% python3 -q
>>> import numpy as np
>>> import numpy.linalg as la
>>> np.set_printoptions(precision=2, suppress=True, linewidth=200, legacy="1.25")
>>> rd = lambda a: np.round(a, 2) + 0
>>> mat = np.array([[-1.3, -0.6, 0.8],
...     [-0.9, 0.8, -0.3],
...     [-0.6, -1.8, -0.3],
...     [0.0, 1.3, -1.4],
...     [-1.8, -1.2, 1.1],
...     [2.3, 0.9, 1.7],
...     [1.2, 0.3, 0.2],
...     [0.7, 0.1, 0.0],
...     [1.8, -0.3, 1.5],
...     [1.3, -1.3, -0.8],
...     [0.2, -0.6, -1.4],
...     [0.0, 0.7, -1.3],
...     [0.4, 0.6, 0.2],
...     [1.4, -0.5, -0.6],
...     [-1.8, 0.5, 1.2],
...     [0.2, 0.5, 0.5],
...     [-0.1, -0.2, -0.3],
...     [0.8, 0.1, 0.2],
...     [0.7, 0.8, 0.3],
...     [-0.6, 2.4, 0.1],
...     [1.2, -1.0, 0.0],
...     [1.0, -1.7, 1.3],
...     [-0.6, 1.3, -0.9]])
>>> mat[2] *= 20
>>> mat
array([[ -1.3,  -0.6,   0.8],
       [ -0.9,   0.8,  -0.3],
       [-12. , -36. ,  -6. ],
       [  0. ,   1.3,  -1.4],
       [ -1.8,  -1.2,   1.1],
       [  2.3,   0.9,   1.7],
       [  1.2,   0.3,   0.2],
       [  0.7,   0.1,   0. ],
       [  1.8,  -0.3,   1.5],
       [  1.3,  -1.3,  -0.8],
       [  0.2,  -0.6,  -1.4],
       [  0. ,   0.7,  -1.3],
       [  0.4,   0.6,   0.2],
       [  1.4,  -0.5,  -0.6],
       [ -1.8,   0.5,   1.2],
       [  0.2,   0.5,   0.5],
       [ -0.1,  -0.2,  -0.3],
       [  0.8,   0.1,   0.2],
       [  0.7,   0.8,   0.3],
       [ -0.6,   2.4,   0.1],
       [  1.2,  -1. ,   0. ],
       [  1. ,  -1.7,   1.3],
       [ -0.6,   1.3,  -0.9]])
>>> # row 2 is much longer than the rest
>>> G = np.cov(mat, rowvar=False)
>>> G.shape
(3, 3)
>>> rd(mat.std(axis=0))
array([2.72, 7.43, 1.53])
>>> np.argwhere(np.triu(np.abs(np.corrcoef(mat.T)) > 0.8, 1))
array([[0, 1]])
>>> np.median(mat, axis=0)
array([0.2, 0.1, 0.1])
>>> Xc = mat - mat.mean(axis=1)
Traceback (most recent call last):
  File "<python-input-13>", line 1, in <module>
    Xc = mat - mat.mean(axis=1)
         ~~~~^~~~~~~~~~~~~~~~~~
ValueError: operands could not be broadcast together with shapes (23,3) (23,) 
>>> Xc = mat - mat.mean(axis=0)
>>> U, sig, Vt = la.svd(Xc, full_matrices=False)
>>> rd(Xc.mean(axis=0))
array([0., 0., 0.])
>>> rd((sig ** 2).sum() ** 2 / (sig ** 4).sum())
1.07
>>> np.abs(U[:, 0]).argmax()
2
>>> A = np.load("arr.npy")
>>> A
array([[-2,  0,  0,  0],
       [ 1, -3,  0,  0],
       [ 1, -2, -1,  0],
       [-2,  0, -2,  1]])
>>> vec = np.array([3, 2, 4, 0])
>>> y = A @ vec
>>> y
array([ -6,  -3,  -5, -14])
>>> rd(la.solve(A.T, A[1]))
array([0., 1., 0., 0.])
>>> rd(la.solve(A, A[:, 1]))
array([0., 1., 0., 0.])
>>> rd(la.solve(A, y))
array([3., 2., 4., 0.])
>>> rd(la.solve(A, y + A[:, 0]))
array([4., 2., 4., 0.])
>>> B = np.array([[1.2], [0.4], [1.1]])
>>> C = np.array([[0.1, 0.9, 2.1]])
>>> W0 = B @ C
>>> rd(W0)
array([[0.12, 1.08, 2.52],
       [0.04, 0.36, 0.84],
       [0.11, 0.99, 2.31]])
>>> rk = la.matrix_rank(W0)
>>> rk
1
>>> ns = la.svd(W0)[2][rk:].T
>>> rd(W0 @ ns)
array([[0., 0.],
       [0., 0.],
       [0., 0.]])
>>> rd(ns @ ns.T)
array([[ 1.  , -0.02, -0.04],
       [-0.02,  0.85, -0.36],
       [-0.04, -0.36,  0.16]])
>>> W1 = np.array([[2, 0, 2], [1, 0, 1], [0, 2, 0]])
>>> beta = np.array([-1, 0, -2])
>>> hid = np.maximum(W0 @ W1 + beta, 0)
>>> rd((hid > 0).mean(axis=0))
array([0.67, 1.  , 0.  ])
>>> (hid > 0).astype(int)
array([[1, 1, 0],
       [0, 1, 0],
       [1, 1, 0]])
>>> C = np.array([[2, 3], [-1, -3], [-3, 2]])
>>> (hid @ C).round(6).argmax(axis=1)
array([0, 0, 0])
>>> W1 @ C
array([[-2, 10],
       [-1,  5],
       [-2, -6]])
>>> J = np.load("dump.npy")
>>> J
array([[ 11.28,   3.01,  -7.16],
       [-11.06,  -0.26,   3.93],
       [ -9.16,  -2.26,   5.91],
       [  1.98,  -0.62,   0.56],
       [ -8.09,  -0.88,   3.7 ],
       [ 19.76,   1.1 ,  -7.55],
       [  1.08,   2.02,  -2.6 ],
       [ 10.63,   0.15,  -3.12],
       [ -5.89,  -1.27,   3.39],
       [ -7.22,  -2.04,   4.88],
       [ -7.68,  -1.34,   4.74],
       [  2.87,   0.49,  -1.99],
       [-11.81,  -2.44,   6.48],
       [  2.46,  -0.8 ,   0.24],
       [ 12.68,  -1.81,  -2.31],
       [ -1.7 ,  -1.59,   1.25],
       [ -5.83,  -1.73,   4.41],
       [ -3.95,  -0.41,   2.09],
       [  9.46,   0.28,  -4.46],
       [ -3.02,   0.39,   0.56],
       [ -0.58,   0.1 ,  -0.4 ],
       [ 12.43,   1.4 ,  -6.14]])
>>> B = np.c_[J[:, :2] @ np.array([[2, -3], [1, -1]]), np.array([-1, 2, -1, -1, -2, -2, 2, 0, -1, 1, 2, -1, -1, -1, 0, -1, 0, -1, 2, 0, -2, -1])]
>>> rd(B)
array([[ 25.57, -36.85,  -1.  ],
       [-22.38,  33.44,   2.  ],
       [-20.58,  29.74,  -1.  ],
       [  3.34,  -5.32,  -1.  ],
       [-17.06,  25.15,  -2.  ],
       [ 40.62, -60.38,  -2.  ],
       [  4.18,  -5.26,   2.  ],
       [ 21.41, -32.04,   0.  ],
       [-13.05,  18.94,  -1.  ],
       [-16.48,  23.7 ,   1.  ],
       [-16.7 ,  24.38,   2.  ],
       [  6.23,  -9.1 ,  -1.  ],
       [-26.06,  37.87,  -1.  ],
       [  4.12,  -6.58,  -1.  ],
       [ 23.55, -36.23,   0.  ],
       [ -4.99,   6.69,  -1.  ],
       [-13.39,  19.22,   0.  ],
       [ -8.31,  12.26,  -1.  ],
       [ 19.2 , -28.66,   2.  ],
       [ -5.65,   8.67,   0.  ],
       [ -1.06,   1.64,  -2.  ],
       [ 26.26, -38.69,  -1.  ]])
>>> la.matrix_rank(np.c_[J, B])
4
